$ ipython --no-banner

In [1]: import numpy as np

In [2]: np.set_printoptions(precision=4, suppress=True, linewidth=160)

In [3]: rnd = lambda a: np.round(a, 4) + 0

In [4]: A = np.loadtxt("out4.csv", delimiter=",")

In [5]: print(A)
[[ 0.  1.  2. -2. -1. -3.  2. -2.  1.  1.  0.  0.]
 [ 2.  3. -3.  1. -1.  2.  0. -2.  3.  2.  0.  0.]
 [-1. -3. -1. -1. -1.  1.  2.  1. -1.  1.  0.  0.]
 [-3.  0.  1.  0.  1. -3. -2.  3.  1.  2.  0.  0.]
 [ 0.  3. -3. -3. -1.  3.  2.  0.  0. -2.  0.  0.]
 [-2. -3. -1.  0.  0.  1. -3.  2. -1.  2.  0.  0.]
 [ 1. -3. -1. -3. -2. -2.  2. -2. -3.  3.  0.  0.]
 [ 2. -3. -1.  1.  2.  3. -1. -3.  0.  2.  0.  0.]
 [-3.  2.  0. -1. -2.  0.  1. -1.  0.  2.  0.  0.]
 [ 2. -3.  1.  1.  0.  2. -1.  3.  3. -2.  0.  0.]
 [ 0.  0.  0.  0.  0.  0.  0.  0.  0.  0.  5. -2.]
 [ 0.  0.  0.  0.  0.  0.  0.  0.  0.  0.  0.  2.]]

In [6]: rng = np.random.default_rng(371)

In [7]: labels = rng.permutation(12)

In [8]: M2 = A[:, labels] * rng.choice([-1, 1], 12)

In [9]: print(M2)
[[ 2. -0. -2.  2.  0.  3. -2.  1. -1. -1.  1.  0.]
 [ 2. -2.  3. -1.  0. -2. -0.  2. -3. -1.  3.  0.]
 [-1.  1.  1.  1.  0. -1. -2.  1.  1. -1. -3.  0.]
 [-3.  3. -1. -0.  0.  3.  2.  2. -1.  1.  0.  0.]
 [-0. -0.  3.  3.  0. -3. -2. -2. -0. -1.  3.  0.]
 [-2.  2.  1. -0.  0. -1.  3.  2.  1.  0. -3.  0.]
 [ 2. -1.  1.  3.  0.  2. -2.  3.  3. -2. -3.  0.]
 [ 3. -2.  1. -1.  0. -3.  1.  2. -0.  2. -3.  0.]
 [ 1.  3. -0.  1.  0. -0. -1.  2. -0. -2.  2.  0.]
 [-3. -2. -1. -1.  0. -2.  1. -2. -3.  0. -3.  0.]
 [-0. -0. -0. -0. -2. -0. -0.  0. -0.  0.  0.  5.]
 [-0. -0. -0. -0.  2. -0. -0.  0. -0.  0.  0.  0.]]

In [10]: left, _, vt = np.linalg.svd(A.T @ M2)

In [11]: print(rnd(left @ vt))
[[ 0. -1.  0.  0.  0.  0.  0.  0.  0.  0.  0.  0.]
 [ 0.  0.  0.  0.  0.  0.  0.  0.  0.  0.  1.  0.]
 [ 0.  0. -1.  0.  0.  0.  0.  0.  0.  0.  0.  0.]
 [ 0.  0.  0. -1.  0.  0.  0.  0.  0.  0.  0.  0.]
 [ 0.  0.  0.  0.  0.  0.  0.  0.  0.  1.  0.  0.]
 [ 0.  0.  0.  0.  0. -1.  0.  0.  0.  0.  0.  0.]
 [ 0.  0.  0.  0.  0.  0. -1.  0.  0.  0.  0.  0.]
 [-1.  0.  0.  0.  0.  0.  0.  0.  0.  0.  0.  0.]
 [ 0.  0.  0.  0.  0.  0.  0.  0. -1.  0.  0.  0.]
 [ 0.  0.  0.  0.  0.  0.  0.  1.  0.  0.  0.  0.]
 [ 0.  0.  0.  0.  0.  0.  0.  0.  0.  0.  0.  1.]
 [ 0.  0.  0.  0.  1.  0.  0.  0.  0.  0.  0.  0.]]

In [12]: x = np.array([2, 2, 1, 1, 1, 1, 2, 2, 0, 0, 0, 0])

In [13]: y = M2 @ x

In [14]: b, lr = np.zeros(12), 1 / np.linalg.norm(M2, 2) ** 2

In [15]: for i in range(10):
    ...:     b -= lr * M2.T @ (M2 @ b - y)
    ...:     if i % 2 == 0: print(i, round(np.linalg.norm(M2 @ b - y), 4))
    ...: 
0 12.3181
2 5.3374
4 3.4117
6 2.8497
8 2.5671

In [16]: print(rnd(b))
[ 1.1681  1.5076  0.5988  0.3757  0.4201  0.6706  1.189   2.7874  0.5452  0.1145  0.4263 -0.2567]

In [17]: print(np.allclose(A, A.T))
False

In [18]: print(np.trace(A))
6.0

In [19]: A.inv()
---------------------------------------------------------------------------
AttributeError                            Traceback (most recent call last)
Cell In[19], line 1
----> 1 A.inv()

AttributeError: 'numpy.ndarray' object has no attribute 'inv'

In [20]: print(rnd(np.sort(np.abs(np.linalg.eigvals(A)))))
[0.4766 2.     2.2278 2.2278 4.5594 4.5594 4.9158 4.9158 5.     6.2243 6.2243 6.9008]

In [21]: print((A - A.T) / 2)
[[ 0.  -0.5  1.5  0.5 -0.5 -0.5  0.5 -2.   2.  -0.5  0.   0. ]
 [ 0.5  0.   0.   0.5 -2.   2.5  1.5  0.5  0.5  2.5  0.   0. ]
 [-1.5  0.   0.  -1.   1.   1.   1.5  1.  -0.5  0.   0.   0. ]
 [-0.5 -0.5  1.   0.   2.  -1.5  0.5  1.   1.   0.5  0.   0. ]
 [ 0.5  2.  -1.  -2.   0.   1.5  2.  -1.   1.  -1.   0.   0. ]
 [ 0.5 -2.5 -1.   1.5 -1.5  0.  -0.5 -0.5 -0.5  0.   0.   0. ]
 [-0.5 -1.5 -1.5 -0.5 -2.   0.5  0.  -0.5 -2.   2.   0.   0. ]
 [ 2.  -0.5 -1.  -1.   1.   0.5  0.5  0.   0.5 -0.5  0.   0. ]
 [-2.  -0.5  0.5 -1.  -1.   0.5  2.  -0.5  0.  -0.5  0.   0. ]
 [ 0.5 -2.5  0.  -0.5  1.   0.  -2.   0.5  0.5  0.   0.   0. ]
 [ 0.   0.   0.   0.   0.   0.   0.   0.   0.   0.   0.  -1. ]
 [ 0.   0.   0.   0.   0.   0.   0.   0.   0.   0.   1.   0. ]]

In [22]: x = np.array([4, 4, 2, 4, 5, 1, 3, 3, 3, 3, 5, 3])

In [23]: y = A @ x

In [24]: print(y)
[ -2.  24. -17.   4.  -8. -21. -34.   5. -12.  13.  19.   6.]

In [25]: print(rnd(np.linalg.solve(A, 2 * y)))
[ 8.  8.  4.  8. 10.  2.  6.  6.  6.  6. 10.  6.]

In [26]: print(rnd(np.linalg.solve(A, y)))
[4. 4. 2. 4. 5. 1. 3. 3. 3. 3. 5. 3.]

In [27]: print(rnd(np.linalg.solve(A.T, A[2])))
[0. 0. 1. 0. 0. 0. 0. 0. 0. 0. 0. 0.]

In [28]: W0 = np.load("x.npy")

In [29]: print(W0)
[[  9  -9   2   5   6  -7  -4   0  -5   1   4   0]
 [ -9   9  -2  -5  -6   7   4   0   5  -1  -4   0]
 [  0   0   0   0   0   0   0   0   0   0   0   0]
 [-81  81 -18 -45 -54  63  36   0  45  -9 -36   0]
 [ 45 -45  10  25  30 -35 -20   0 -25   5  20   0]
 [-72  72 -16 -40 -48  56  32   0  40  -8 -32   0]
 [ -9   9  -2  -5  -6   7   4   0   5  -1  -4   0]
 [-72  72 -16 -40 -48  56  32   0  40  -8 -32   0]
 [-63  63 -14 -35 -42  49  28   0  35  -7 -28   0]
 [  0   0   0   0   0   0   0   0   0   0   0   0]
 [-63  63 -14 -35 -42  49  28   0  35  -7 -28   0]]

In [30]: left, s, vt = np.linalg.svd(W0)

In [31]: V = vt[:(s > 1e-8).sum()]

In [32]: x = W0[7] + -3 * W0[1] + rng.integers(2) * np.eye(12)[8]

In [33]: print(x)
[-45.  45. -10. -25. -30.  35.  20.   0.  26.  -5. -20.   0.]

In [34]: print(np.linalg.matrix_rank(np.vstack([W0, x])))
2

In [35]: print(np.allclose(V.T @ V @ x, x))
False

In [36]: print(rnd(np.diag(V.T @ V)))
[0.2425 0.2425 0.012  0.0749 0.1078 0.1467 0.0479 0.     0.0749 0.003  0.0479 0.    ]

In [37]: rank = np.linalg.matrix_rank(W0)

In [38]: print(rank)
1

In [39]: N = np.linalg.svd(W0)[2][rank:].T

In [40]: print(np.linalg.matrix_rank(W0.T @ W0), np.linalg.matrix_rank(W0 @ W0.T))
1 1

In [41]: print([int(np.linalg.matrix_rank(np.delete(W0, i, axis=0))) for i in range(11)])
[1, 1, 1, 1, 1, 1, 1, 1, 1, 1, 1]

In [42]: arr = np.load("layer10.npy")

In [43]: print(arr)
[[  2.3585   1.8098   4.1258  -0.6057  -0.5057  -0.0838   3.3535  -0.4081  -3.3355]
 [ -2.7346  -0.7357   3.4219  -7.6596  -1.7441   1.0498   8.2394   2.1536  -3.0383]
 [  1.2714  -1.0021   0.254   -1.5247  -0.7735   0.0995   2.419   -0.9195  -0.369 ]
 [  3.5464   1.9743   3.9273  -1.3435  -1.4188  -1.2984   3.7745  -2.8694  -5.2804]
 [ -5.0629   1.343   -4.7417   4.5541   2.1313  -1.4659 -10.0294   0.9383   2.7268]
 [ -5.3588  -0.1582   1.0808  -5.4003  -0.5975   0.2225   3.383    2.9312  -1.5099]
 [ -3.6201  -0.7725   1.4028  -5.0353  -0.696    0.9163   4.4257   2.748   -0.9192]
 [ -7.7473  -0.7278  -5.7145  -4.1594  -0.4791  -2.7169  -4.0889  -1.016   -0.4292]
 [ -1.3252  -3.1651  -1.8005  -2.8093  -0.4755   1.5249   2.5789   1.3621   2.7918]
 [ -6.2023  -0.0739  -3.3237  -2.86    -0.122   -1.6355  -2.6894   0.3401  -0.4754]
 [  1.0545  -1.1622   4.6265  -3.2669  -0.504    3.2285   8.0398   3.8398   0.2367]
 [  0.8765  -2.8426   2.3176  -6.0278  -1.7363   2.2057   8.9918   1.4473  -0.1336]
 [  0.8361   2.3327  -1.9396   6.3815   1.5694  -1.6191  -7.8649  -1.5915   0.755 ]
 [ -6.0811  -1.3202  -5.4144  -3.8314  -0.6136  -2.1657  -2.8714  -1.2696   0.1021]
 [  1.4187  -1.022   -3.107    5.7046   1.7791   0.9935  -5.5887   0.7209   5.1703]
 [ -1.4078   0.9247   3.1723  -5.8067  -1.834   -0.9819   5.6511  -0.5449  -5.2077]
 [ -5.6226  -0.5208   0.7844  -7.2189  -1.2901  -0.2077   4.6391   1.9098  -2.6334]
 [ -3.0091  -1.3629  -4.8222  -2.348   -0.796   -2.2085  -2.6824  -2.7811   0.0319]
 [ -5.0206   0.2823   1.1635  -3.4591   0.1434   0.7797   1.9454   3.7323  -0.6341]
 [ -2.892    1.6657  -0.6797   1.2984   0.856   -0.7226  -3.5464   1.1723  -0.2434]
 [ -1.2463  -1.3902   3.7672  -7.376   -1.7044   1.6559   9.425    2.157   -2.445 ]
 [ -2.8647   1.6309  -0.536    1.2999   0.902   -0.7197  -3.548    1.1222  -0.1776]
 [ -1.636    0.736    4.2416  -0.0466   1.088    3.0001   3.1038   5.8798   1.0053]
 [ -4.0336   1.3838  -0.5057   2.0648   1.7135   0.4023  -3.988    3.5068   1.5839]
 [ -3.1829   1.4468   3.867   -0.4384   1.223    2.3668   2.0521   5.9287   0.4659]
 [  2.557   -0.867    0.0575  -2.4081  -1.5132  -1.1312   2.9445  -3.3806  -2.2773]
 [ -4.7068   0.6069  -0.9455  -1.7006   0.3442  -0.5478  -1.4049   1.6861  -0.4423]]

In [44]: P = arr @ np.linalg.solve(arr.T @ arr, arr.T)

In [45]: print(rnd(P @ arr[:, 5]))
[-0.0838  1.0498  0.0995 -1.2984 -1.4659  0.2225  0.9163 -2.7169  1.5249 -1.6355  3.2285  2.2057 -1.6191 -2.1657  0.9935 -0.9819 -0.2077 -2.2085  0.7797
 -0.7226  1.6559 -0.7197  3.0001  0.4023  2.3668 -1.1312 -0.5478]

In [46]: print(rnd(np.trace(P)))
9.0

In [47]: print(np.allclose(P @ P, P))
True

In [48]: labels = arr[:, 3] > np.median(arr[:, 3])

In [49]: r0 = arr[labels].mean(axis=0) - arr[~labels].mean(axis=0)

In [50]: print(((arr - arr.mean(axis=0)) @ r0 > 0).astype(int))
[1 0 0 0 1 0 0 1 0 1 0 0 1 1 1 0 0 1 0 1 0 1 1 1 1 0 1]

In [51]: left, s, vt = np.linalg.svd(arr)

In [52]: print(np.argmax(s[:-1] / (s[1:] + 1e-6)) + 1)
4

In [53]: M2 = left[:, :4] @ np.diag(s[:4]) @ vt[:4]

In [54]: print(np.linalg.matrix_rank(arr, rtol=0.05))
4

In [55]: print(np.linalg.matrix_rank(M2))
4

In [56]: M2 = np.c_[arr[:, :4] @ np.array([[-1, 0, 0, 0], [0, 1, -2, -2], [0, -1, 1, 0], [0, -1, 0, 2]]), np.array([5, 1, 3, 3, 2, 2, 1, 5, 1, 4, 3, 0, 2, 2, 3, 1, 2, 3, 3, 1, 5, 0, 1, 1, 3, 1, 2])]

In [57]: print(rnd(M2))
[[ -2.3585  -1.7103   0.5062  -4.831    5.    ]
 [  2.7346   3.502    4.8933 -13.8478   1.    ]
 [ -1.2714   0.2686   2.2582  -1.0452   3.    ]
 [ -3.5464  -0.6095  -0.0213  -6.6356   3.    ]
 [  5.0629   1.5306  -7.4277   6.4222   2.    ]
 [  5.3588   4.1613   1.3972 -10.4842   2.    ]
 [  3.6201   2.86     2.9478  -8.5256   1.    ]
 [  7.7473   9.1461  -4.2589  -6.8632   5.    ]
 [  1.3252   1.4447   4.5297   0.7116   1.    ]
 [  6.2023   6.1098  -3.1759  -5.5722   4.    ]
 [ -1.0545  -2.5218   6.9509  -4.2094   3.    ]
 [ -0.8765   0.8676   8.0028  -6.3704   0.    ]
 [ -0.8361  -2.1092  -6.605    8.0976   2.    ]
 [  6.0811   7.9256  -2.774   -5.0224   2.    ]
 [ -1.4187  -3.6196  -1.063   13.4532   3.    ]
 [  1.4078   3.5591   1.3229 -13.4628   1.    ]
 [  5.6226   5.9137   1.826  -13.3962   2.    ]
 [  3.0091   5.8073  -2.0964  -1.9702   3.    ]
 [  5.0206   2.5779   0.5989  -7.4828   3.    ]
 [  2.892    1.047   -4.0111  -0.7346   1.    ]
 [  1.2463   2.2186   6.5476 -11.9716   5.    ]
 [  2.8647   0.867   -3.7978  -0.662    0.    ]
 [  1.636   -3.459    2.7696  -1.5652   1.    ]
 [  4.0336  -0.1753  -3.2733   1.362    1.    ]
 [  3.1829  -1.9818   0.9734  -3.7704   3.    ]
 [ -2.557    1.4836   1.7915  -3.0822   1.    ]
 [  4.7068   3.253   -2.1593  -4.615    2.    ]]

In [58]: print(rnd(np.linalg.norm(np.linalg.qr(arr)[0].T @ M2, axis=0) ** 2 / ((M2 ** 2).sum(axis=0) + 1e-12)))
[1.     1.     1.     1.     0.4128]

In [59]: print(np.linalg.matrix_rank(np.c_[arr, M2]))
10

In [60]: print(rnd(np.linalg.norm(M2 - arr @ np.linalg.lstsq(arr, M2)[0], axis=0)))
[ 0.      0.      0.      0.     10.4512]

In [61]: Xs = arr - arr.mean(axis=0)

In [62]: V = np.linalg.svd(Xs)[2][:4]

In [63]: M2 = Xs - Xs @ V.T @ V

In [64]: print(rnd(np.linalg.norm(M2) / np.linalg.norm(Xs)))
0.0105

In [65]: print(rnd(M2.std(axis=0)))
[0.0209 0.0381 0.0289 0.0266 0.0386 0.0367 0.0215 0.0268 0.0288]

In [66]: print(rnd(np.cov(Xs @ V.T, rowvar=False)))
[[47.9454  0.      0.      0.    ]
 [ 0.     15.0947  0.      0.    ]
 [ 0.      0.     10.4082  0.    ]
 [ 0.      0.      0.      5.1304]]

In [67]: labels = rng.integers(0, 3, 11)

In [68]: mat = np.array([[3, 2, 2, 0, 4, 2, 4, 3, 5, 2, 4],
    ...:     [0, 3, 5, 2, 5, 5, 2, 2, 3, 0, 5],
    ...:     [4, 1, 2, 2, 4, 5, 0, 5, 1, 0, 3],
    ...:     [5, 1, 0, 1, 4, 1, 2, 5, 0, 1, 2],
    ...:     [3, 4, 0, 4, 5, 4, 5, 1, 2, 0, 3],
    ...:     [3, 0, 2, 4, 5, 5, 1, 2, 3, 4, 4],
    ...:     [4, 3, 0, 2, 1, 3, 1, 0, 1, 0, 1],
    ...:     [3, 0, 5, 4, 1, 2, 1, 1, 4, 4, 1],
    ...:     [0, 3, 4, 0, 1, 3, 3, 2, 4, 5, 4],
    ...:     [5, 5, 3, 3, 4, 1, 2, 5, 4, 1, 0],
    ...:     [1, 1, 0, 0, 0, 4, 4, 3, 2, 1, 5]]) * (labels[:, None] == labels)

In [69]: print(mat)
[[3 2 0 0 0 0 0 0 5 0 0]
 [0 3 0 2 0 0 0 0 3 0 0]
 [0 0 2 0 4 0 0 5 0 0 3]
 [5 1 0 1 0 0 0 0 0 0 0]
 [0 0 0 0 5 0 5 1 0 0 3]
 [0 0 0 0 0 5 0 0 0 4 0]
 [0 0 0 0 1 0 1 0 0 0 1]
 [0 0 5 0 1 0 1 1 0 0 1]
 [0 3 0 0 0 0 0 0 4 0 0]
 [0 0 0 0 0 1 0 0 0 1 0]
 [0 0 0 0 0 0 4 3 0 0 5]]

In [70]: M2 = mat / np.sqrt((mat ** 2).mean(axis=1, keepdims=True))

In [71]: print(np.linalg.matrix_rank(M2) == np.linalg.matrix_rank(mat))
True

In [72]: print(rnd(np.linalg.norm(M2, axis=1)))
[3.3166 3.3166 3.3166 3.3166 3.3166 3.3166 3.3166 3.3166 3.3166 3.3166 3.3166]

In [73]: print(rnd(M2[0]))
[1.6141 1.0761 0.     0.     0.     0.     0.     0.     2.6901 0.     0.    ]
